In [1]: import numpy as np

In [2]: np.set_printoptions(precision=1, suppress=True, linewidth=160, sign=" ")

In [3]: E = np.loadtxt("x.csv", delimiter=",")

In [4]: E
Out[4]: 
array([[ 0.8, -1.7,  1.7, -1.9,  0.8, -0.1,  0.6],
       [-1.8,  0.5, -0.1, -0.5, -2.6, -0.7,  1. ],
       [ 1.3, -0.8,  0.5, -0.3,  1.9,  0.4, -0.4]])

In [5]: np.allclose(E[:-1].T @ np.linalg.lstsq(E[:-1].T, E[-1])[0], E[-1])
Out[5]: True

In [6]: np.linalg.lstsq(E[:-1].T, E[-1])[2]
Out[6]: np.int32(2)

In [7]: round(np.trace(np.linalg.pinv(E) @ E), 1)
Out[7]: np.float64(2.0)

In [8]: np.unique(E.round(6), axis=0).shape
Out[8]: (3, 7)

In [9]: W1 = np.array([[2, -1, 3, 0],
   ...:     [1, 2, 0, -3],
   ...:     [2, -1, 3, 3],
   ...:     [-1, -2, 2, -1],
   ...:     [2, 3, -1, -3],
   ...:     [2, 0, 1, -3],
   ...:     [-1, -2, -2, -2]])

In [10]: beta = np.array([3, -4, 0, -4])

In [11]: hid = np.maximum(E @ W1 + beta, 0)

In [12]: hid
Out[12]: 
array([[  9.1,   0. ,   1.5,   4.9],
       [  0. ,   0. ,   0. ,   2.7],
       [ 11.1,   0. ,   4.5,   0. ]])

In [13]: np.linalg.matrix_rank(hid)
Out[13]: np.int64(3)

In [14]: basis = np.array([[2, 2, 0], [0, 0, 0], [0, 1, 1], [2, 1, 0]])

In [15]: hid @ basis
Out[15]: 
array([[ 27.9,  24.5,   1.5],
       [  5.4,   2.7,   0. ],
       [ 22.3,  26.8,   4.5]])

In [16]: def softmax(z):
    ...:     e = np.exp(z - z.max(axis=-1, keepdims=True))
    ...:     return e / e.sum(axis=-1, keepdims=True)
    ...: 

In [17]: softmax(hid).sum(axis=1)
Out[17]: array([ 1.,  1.,  1.])

In [18]: np.round(softmax(hid[0] + 5), 1) + 0
Out[18]: array([ 1.,  0.,  0.,  0.])

In [19]: S = hid @ hid.T / np.sqrt(4)

In [20]: softmax(S)[0] @ hid
Out[20]: array([ 9.9,  0. ,  2.7,  2.8])

In [21]: np.round(softmax(S + np.triu(np.full(S.shape, -np.inf), 1)), 1) + 0
Out[21]: 
array([[ 1.,  0.,  0.],
       [ 1.,  0.,  0.],
       [ 0.,  0.,  1.]])

In [22]: Y = E / np.linalg.norm(E, axis=1, keepdims=True)

In [23]: gram = Y @ Y.T

In [24]: (np.abs(gram) > 0.9).astype(int)
Out[24]: 
array([[ 1,  0,  0],
       [ 0,  1,  1],
       [ 0,  1,  1]])

In [25]: np.linalg.norm(Y, axis=1)
Out[25]: array([ 1.,  1.,  1.])

In [26]: gram
Out[26]: 
array([[ 1. , -0.3,  0.6],
       [-0.3,  1. , -0.9],
       [ 0.6, -0.9,  1. ]])

In [27]: np.argwhere(np.triu(np.abs(gram) > 0.95, 1))
Out[27]: array([], shape=(0, 2), dtype=int64)

In [28]: gram[2]
Out[28]: array([ 0.6, -0.9,  1. ])

In [29]: np.argsort(-np.linalg.norm(E, axis=0).round(6), kind="stable")[:3]
Out[29]: array([ 4,  0,  3])

In [30]: np.linalg.matrix_rank(E, rtol=0.1)
Out[30]: np.int64(2)

In [31]: X = np.array([[0, 0, 1, 0, 0],
    ...:     [0, 0, 1, 0, 0],
    ...:     [1, 1, 0, 0, 1],
    ...:     [0, 0, 0, 0, 0],
    ...:     [0, 0, 1, 0, 0]])

In [32]: left, sigma, Vh = np.linalg.svd(X)

In [33]: evecs = Vh[:(sigma > 1e-8).sum()]

In [34]: rng = np.random.default_rng(5345)

In [35]: x = X[2] + 4 * X[4] + rng.integers(2) * np.eye(5)[4]

In [36]: x
Out[36]: array([ 1.,  1.,  4.,  0.,  2.])

In [37]: round(float(np.linalg.norm(x - evecs.T @ evecs @ x)), 1)
Out[37]: 0.8

In [38]: evecs.T @ evecs
Out[38]: 
array([[ 0.3,  0.3,  0. ,  0. ,  0.3],
       [ 0.3,  0.3,  0. ,  0. ,  0.3],
       [ 0. ,  0. ,  1. ,  0. ,  0. ],
       [ 0. ,  0. ,  0. ,  0. ,  0. ],
       [ 0.3,  0.3,  0. ,  0. ,  0.3]])

In [39]: np.diag(evecs.T @ evecs)
Out[39]: array([ 0.3,  0.3,  1. ,  0. ,  0.3])

In [40]: np.allclose(evecs.T @ evecs @ x, x)
Out[40]: False

In [41]: P = np.triu(np.array([[1, -1, -2, -1, -3],
    ...:     [0, -3, 0, -2, 3],
    ...:     [-1, 2, 0, -1, -1],
    ...:     [2, 2, -2, 0, -1],
    ...:     [1, 2, 0, 0, -1]]), 1) + np.eye(5)

In [42]: Y = P @ X @ np.linalg.inv(P)

In [43]: np.linalg.matrix_rank(Y)
Out[43]: np.int64(2)

In [44]: Y
Out[44]: 
array([[ -2.,  -4.,  -7., -17., -20.],
       [  0.,   0.,   4.,   4.,   8.],
       [  1.,   2.,   1.,   6.,   5.],
       [  0.,   0.,  -1.,  -1.,  -2.],
       [  0.,   0.,   1.,   1.,   2.]])

In [45]: np.trace(Y), np.trace(X)
Out[45]: (np.float64(0.0), np.int64(0))

In [46]: P @ X - X @ P
Out[46]: 
array([[-2., -2., -4.,  1., -1.],
       [ 0.,  0.,  3.,  1.,  1.],
       [ 0.,  1.,  1.,  3.,  0.],
       [ 0.,  0., -1.,  0.,  0.],
       [ 0.,  0.,  0.,  1.,  1.]])

In [47]: round(np.linalg.det(Y), 1)
Out[47]: np.float64(0.0)
